% python3 -q
>>> import numpy as np
>>> np.set_printoptions(precision=2, suppress=True, linewidth=200)
>>> def tidy(a):
...     return np.round(a, 2) + 0
... 
>>> X = np.load("arr.npy")
>>> X
array([[ 4,  4, -4],
       [ 6,  3, -6],
       [-4,  9,  4],
       [ 6, -4, -6],
       [-1, -1,  1]])
>>> rank = np.linalg.matrix_rank(X)
>>> rank
np.int64(2)
>>> N = np.linalg.svd(X)[2][rank:].T
>>> tidy(X @ N)
array([[0.],
       [0.],
       [0.],
       [0.],
       [0.]])
>>> [int(np.linalg.matrix_rank(np.delete(X, i, axis=0))) for i in range(5)]
[2, 2, 2, 2, 2]
>>> print(N.shape)
(3, 1)
>>> np.linalg.matrix_rank(X.T @ X), np.linalg.matrix_rank(X @ X.T)
(np.int64(2), np.int64(2))
>>> print(tidy(N @ N.T))
[[0.5 0.  0.5]
 [0.  0.  0. ]
 [0.5 0.  0.5]]
>>> Uu, sigma, vt = np.linalg.svd(X)
>>> evecs = vt[:(sigma > 1e-8).sum()]
>>> rng = np.random.default_rng(61)
>>> x0 = X[0] + -3 * X[2] + rng.integers(2) * np.eye(3)[1]
>>> x0
array([ 16., -23., -16.])
>>> np.allclose(evecs.T @ evecs @ x0, x0)
True
>>> tidy(np.linalg.norm(x0 - evecs.T @ evecs @ x0))
np.float64(0.0)
>>> tidy(np.diag(evecs.T @ evecs))
array([0.5, 1. , 0.5])
>>> tidy(evecs.T @ evecs)
array([[ 0.5,  0. , -0.5],
       [ 0. ,  1. ,  0. ],
       [-0.5,  0. ,  0.5]])
>>> Uu, sigma, vt = np.linalg.svd(X)
>>> tidy(sigma)
array([14.92, 10.51,  0.  ])
>>> np.argmax(sigma[:-1] / (sigma[1:] + 1e-6)) + 1
np.int64(2)
>>> out = Uu[:, :2] @ np.diag(sigma[:2]) @ vt[:2]
>>> tidy(out)
array([[ 4.,  4., -4.],
       [ 6.,  3., -6.],
       [-4.,  9.,  4.],
       [ 6., -4., -6.],
       [-1., -1.,  1.]])
>>> np.linalg.matrix_rank(out)
np.int64(2)
>>> print(np.unique(out.round(6), axis=0).shape)
(5, 3)
>>> np.abs(np.diag(np.linalg.qr(out)[1])) > 1e-9
array([ True,  True, False])
>>> tidy(np.trace(np.linalg.pinv(out) @ out))
np.float64(2.0)
>>> mat = np.array([[49, 6, 1, 9, 3, 8],
...     [2, 60, 9, 0, 0, 6],
...     [6, 4, 28, 5, 3, 7],
...     [2, 1, 1, 48, 5, 5],
...     [4, 7, 6, 9, 24, 5],
...     [3, 2, 7, 3, 7, 65]])
>>> x0 = np.array([3, -1, -2, 0, -2, -2])
>>> y = mat @ x0
>>> beta, lr = np.zeros(6), 1 / np.linalg.norm(mat, 2) ** 2
>>> for i in range(6):
...     beta -= lr * mat.T @ (mat @ beta - y)
...     if i % 1 == 0: print(i, round(np.linalg.norm(mat @ beta - y), 2))
... 
0 115.84
1 78.24
2 56.63
3 43.68
4 35.43
5 29.77
>>> print(tidy(beta))
[ 2.74 -1.11 -1.43 -0.12 -1.06 -2.18]
>>> (mat - mat.T) / 2
array([[ 0. ,  2. , -2.5,  3.5, -0.5,  2.5],
       [-2. ,  0. ,  2.5, -0.5, -3.5,  2. ],
       [ 2.5, -2.5,  0. ,  2. , -1.5,  0. ],
       [-3.5,  0.5, -2. ,  0. , -2. ,  1. ],
       [ 0.5,  3.5,  1.5,  2. ,  0. , -1. ],
       [-2.5, -2. ,  0. , -1. ,  1. ,  0. ]])
>>> (mat + mat.T) / 2
array([[49. ,  4. ,  3.5,  5.5,  3.5,  5.5],
       [ 4. , 60. ,  6.5,  0.5,  3.5,  4. ],
       [ 3.5,  6.5, 28. ,  3. ,  4.5,  7. ],
       [ 5.5,  0.5,  3. , 48. ,  7. ,  4. ],
       [ 3.5,  3.5,  4.5,  7. , 24. ,  6. ],
       [ 5.5,  4. ,  7. ,  4. ,  6. , 65. ]])
>>> assert mat == mat.T
Traceback (most recent call last):
  File "<python-input-39>", line 1, in <module>
    assert mat == mat.T
           ^^^^^^^^^^^^
ValueError: The truth value of an array with more than one element is ambiguous. Use a.any() or a.all()
>>> np.allclose(mat @ mat.T, mat.T @ mat)
False
>>> tidy(np.abs(np.linalg.eigvals(mat)).max())
np.float64(74.5)
>>> mat @ mat
array([[2473,  704,  214,  929,  323, 1015],
       [ 290, 3660,  836,   81,   75,  829],
       [ 513,  428,  898,  482,  248,  763],
       [ 237,  169,  152, 2387,  404,  619],
       [ 375,  655,  423,  729,  686,  606],
       [ 422,  348,  717,  464,  668, 4360]])
>>> t = np.radians(106)
>>> R = np.eye(6)
>>> R[3, 3] = R[2, 2] = np.cos(t)
>>> R[3, 2], R[2, 3] = -np.sin(t), np.sin(t)
>>> tidy(R)
array([[ 1.  ,  0.  ,  0.  ,  0.  ,  0.  ,  0.  ],
       [ 0.  ,  1.  ,  0.  ,  0.  ,  0.  ,  0.  ],
       [ 0.  ,  0.  , -0.28,  0.96,  0.  ,  0.  ],
       [ 0.  ,  0.  , -0.96, -0.28,  0.  ,  0.  ],
       [ 0.  ,  0.  ,  0.  ,  0.  ,  1.  ,  0.  ],
       [ 0.  ,  0.  ,  0.  ,  0.  ,  0.  ,  1.  ]])
>>> out = mat @ R.T
>>> tidy(np.linalg.svd(mat, compute_uv=False)), tidy(np.linalg.svd(out, compute_uv=False))
(array([75.22, 58.37, 51.56, 43.21, 26.58, 20.56]), array([75.22, 58.37, 51.56, 43.21, 26.58, 20.56]))
>>> np.allclose(np.linalg.norm(mat, axis=1), np.linalg.norm(out, axis=1))
True
>>> tidy(np.abs(out - mat).max(axis=0))
array([ 0.  ,  0.  , 44.86, 62.19,  0.  ,  0.  ])
>>> out = np.linalg.inv(mat)
>>> np.allclose(out, mat.T)
False
>>> print(tidy(out))
[[ 0.02  0.    0.    0.    0.    0.  ]
 [ 0.    0.02 -0.01  0.    0.    0.  ]
 [ 0.    0.    0.04  0.    0.    0.  ]
 [ 0.    0.    0.    0.02  0.    0.  ]
 [ 0.    0.   -0.01 -0.01  0.04  0.  ]
 [ 0.    0.    0.    0.    0.    0.02]]
>>> tidy(np.linalg.inv(out))
array([[49.,  6.,  1.,  9.,  3.,  8.],
       [ 2., 60.,  9.,  0.,  0.,  6.],
       [ 6.,  4., 28.,  5.,  3.,  7.],
       [ 2.,  1.,  1., 48.,  5.,  5.],
       [ 4.,  7.,  6.,  9., 24.,  5.],
       [ 3.,  2.,  7.,  3.,  7., 65.]])
>>> tidy(np.linalg.slogdet(mat)[0])
np.float64(1.0)
>>> A = np.loadtxt("out18.csv", delimiter=",")
>>> print(A)
[[-1.08 -1.78  1.04 -1.04]
 [ 0.72  0.79 -0.41  0.59]
 [-0.24 -0.38 -1.4  -3.52]
 [ 0.5   2.04  0.54  4.64]
 [ 1.7   1.06 -1.28 -0.62]
 [ 0.78  0.38 -0.22  0.28]
 [-0.95 -0.88  2.45  3.38]
 [ 1.5   2.19 -2.67 -1.53]]
>>> A @ A
Traceback (most recent call last):
  File "<python-input-59>", line 1, in <module>
    A @ A
    ~~^~~
ValueError: matmul: Input operand 1 has a mismatch in its core dimension 0, with gufunc signature (n?,k),(k,m?)->(n?,m?) (size 8 is different from 4)
>>> C2 = A.T @ A
>>> tidy(np.diag(C2))
array([ 8.64, 14.94, 18.32, 49.58])
>>> tidy(np.trace(C2)), tidy((A ** 2).sum())
(np.float64(91.48), np.float64(91.48))
>>> out = A / np.linalg.norm(A, axis=1, keepdims=True)
>>> C2 = out @ out.T
>>> (C2 - 2 * np.eye(8)).round(6).argmax(axis=1)
array([2, 5, 7, 1, 7, 1, 3, 4])
>>> print(tidy(np.degrees(np.arccos(np.clip(C2[6, 5], -1, 1)))))
99.38
>>> (np.abs(C2) > 0.9).astype(int)
array([[1, 1, 0, 0, 0, 0, 0, 0],
       [1, 1, 0, 0, 0, 1, 0, 0],
       [0, 0, 1, 1, 0, 0, 0, 0],
       [0, 0, 1, 1, 0, 0, 0, 0],
       [0, 0, 0, 0, 1, 0, 0, 1],
       [0, 1, 0, 0, 0, 1, 0, 0],
       [0, 0, 0, 0, 0, 0, 1, 0],
       [0, 0, 0, 0, 1, 0, 0, 1]])
>>> tidy(np.linalg.norm(out, axis=1))
array([1., 1., 1., 1., 1., 1., 1., 1.])
>>> K = np.array([[0.3, 1.1, 1.0],
...     [-1.0, -1.7, 0.4],
...     [0.3, 1.8, 1.3],
...     [0.1, 1.3, 1.7],
...     [-1.5, 2.1, -1.6],
...     [0.0, 0.3, 0.5],
...     [0.5, 0.2, -0.4],
...     [0.0, 2.8, 0.5],
...     [-0.5, -1.5, -1.7],
...     [1.8, -0.2, -0.5],
...     [-2.0, 0.6, -0.5],
...     [0.5, 0.1, 0.0],
...     [-0.8, -0.9, 0.2],
...     [-0.8, -1.0, 1.0],
...     [0.3, 1.5, 0.2]])
>>> K[:, 1] = 5 * K[:, 0] + 0.1 * rng.normal(size=15)
>>> tidy(K)
array([[ 0.3 ,  1.54,  1.  ],
       [-1.  , -5.06,  0.4 ],
       [ 0.3 ,  1.39,  1.3 ],
       [ 0.1 ,  0.61,  1.7 ],
       [-1.5 , -7.61, -1.6 ],
       [ 0.  , -0.18,  0.5 ],
       [ 0.5 ,  2.57, -0.4 ],
       [ 0.  ,  0.08,  0.5 ],
       [-0.5 , -2.59, -1.7 ],
       [ 1.8 ,  8.94, -0.5 ],
       [-2.  , -9.72, -0.5 ],
       [ 0.5 ,  2.4 ,  0.  ],
       [-0.8 , -4.05,  0.2 ],
       [-0.8 , -3.88,  1.  ],
       [ 0.3 ,  1.57,  0.2 ]])
>>> # column 1 is much longer than the rest
>>> u = np.array([3, -8])
>>> tidy(np.convolve(K[8], u))
array([-1.5 , -3.78, 15.66, 13.6 ])
>>> tidy(np.cross(K[8, :3], K[5, :3]))
array([-1.6 ,  0.25,  0.09])
>>> tidy(np.correlate(K[8], K[5], "full"))
array([-0.25, -1.21, -0.39,  0.3 ,  0.  ])
>>> Ac = K - K.mean(axis=0)
>>> evecs = np.linalg.svd(Ac)[2][:2]
>>> out = Ac - Ac @ evecs.T @ evecs
>>> tidy(out.std(axis=0))
array([0.02, 0.  , 0.  ])
>>> print(tidy(np.cov(Ac @ evecs.T, rowvar=False)))
[[22.56  0.  ]
 [ 0.    0.88]]
>>> arr = np.load("m.npy")
>>> arr
array([[ 0,  2,  3,  3,  3,  1],
       [ 1,  1,  3,  1,  2,  2],
       [ 5,  7, 18,  8, 13, 11]])
>>> # null space of dimension 4
>>> rank = np.linalg.matrix_rank(arr)
>>> rank
np.int64(2)
>>> N = np.linalg.svd(arr)[2][rank:].T
>>> print(tidy(N @ N.T))
[[ 0.79  0.08 -0.19  0.22  0.01 -0.27]
 [ 0.08  0.85 -0.12 -0.27 -0.19  0.04]
 [-0.19 -0.12  0.54 -0.08 -0.27 -0.35]
 [ 0.22 -0.27 -0.08  0.49 -0.29  0.19]
 [ 0.01 -0.19 -0.27 -0.29  0.72 -0.08]
 [-0.27  0.04 -0.35  0.19 -0.08  0.62]]
>>> N.shape
(6, 4)
>>> Uu, sigma, vt = np.linalg.svd(arr)
>>> tidy(sigma)
array([28.26,  2.3 ,  0.  ])
>>> out = Uu[:, :2] @ np.diag(sigma[:2]) @ vt[:2]
>>> np.linalg.matrix_rank(arr, rtol=0.05)
np.int64(2)
>>> tidy(out)
array([[ 0.,  2.,  3.,  3.,  3.,  1.],
       [ 1.,  1.,  3.,  1.,  2.,  2.],
       [ 5.,  7., 18.,  8., 13., 11.]])
>>> out = np.array([[-2, 2], [0, -2], [1, 0], [-1, 0], [1, -1], [-1, -2]])
>>> np.einsum("ik,kj->ji", arr, out)
array([[  2,   0,   2],
       [ -9,  -6, -39]])
>>> np.linalg.matrix_rank(arr @ out)
np.int64(2)
>>> out @ arr
Traceback (most recent call last):
  File "<python-input-98>", line 1, in <module>
    out @ arr
    ~~~~^~~~~
ValueError: matmul: Input operand 1 has a mismatch in its core dimension 0, with gufunc signature (n?,k),(k,m?)->(n?,m?) (size 3 is different from 2)
>>> x0 = np.array([2, 1, -3, 0, 0, 0])
>>> arr @ np.ones(6)
array([12., 10., 62.])
>>> arr @ (2 * x0)
array([-14, -12, -74])
>>> print(np.linalg.norm(arr @ x0) <= np.linalg.norm(arr, 2) * np.linalg.norm(x0) + 1e-9)
True
>>> print(np.sign((arr @ x0).round(6)))
[-1 -1 -1]
>>> (arr @ x0).argmax()
np.int64(1)
>>> arr * x0
array([[  0,   2,  -9,   0,   0,   0],
       [  2,   1,  -9,   0,   0,   0],
       [ 10,   7, -54,   0,   0,   0]])
>>> out = arr / np.sqrt((arr ** 2).mean(axis=1, keepdims=True))
>>> np.linalg.matrix_rank(out) == np.linalg.matrix_rank(arr)
np.True_
>>> tidy(arr - arr.mean(axis=1, keepdims=True))
array([[-2.  ,  0.  ,  1.  ,  1.  ,  1.  , -1.  ],
       [-0.67, -0.67,  1.33, -0.67,  0.33,  0.33],
       [-5.33, -3.33,  7.67, -2.33,  2.67,  0.67]])
>>> tidy(out[1])
array([0.55, 0.55, 1.64, 0.55, 1.1 , 1.1 ])
>>> print(np.linalg.matrix_rank(arr - arr.mean(axis=1, keepdims=True)))
2
>>> F = np.loadtxt("dump.csv", delimiter=",")
>>> tidy(F)
array([[-11.25,  10.91,   0.54,   5.33,   1.86,  -1.86,   2.66],
       [  7.08,   5.06,   3.16,   4.2 ,   1.22,   1.86,  12.02],
       [  5.13,  11.18,  -7.27,  -4.2 ,   7.65,   4.55,  -8.4 ],
       [ -3.56,  -4.21,   7.32,   4.71,  10.9 ,  -1.15,  -0.13],
       [ -3.52,  -6.37,  -7.43,   5.21,   2.15,   9.49,   1.36]])
>>> C2 = F.T @ F
>>> print(np.linalg.matrix_rank(C2))
5
>>> tidy(np.diag(C2))
array([228.1 , 327.99, 172.09, 113.  , 186.99, 119.03, 224.01])
>>> print(tidy(np.linalg.svd(F, compute_uv=False) ** 2))
[400.   324.   262.44 212.58 172.19]
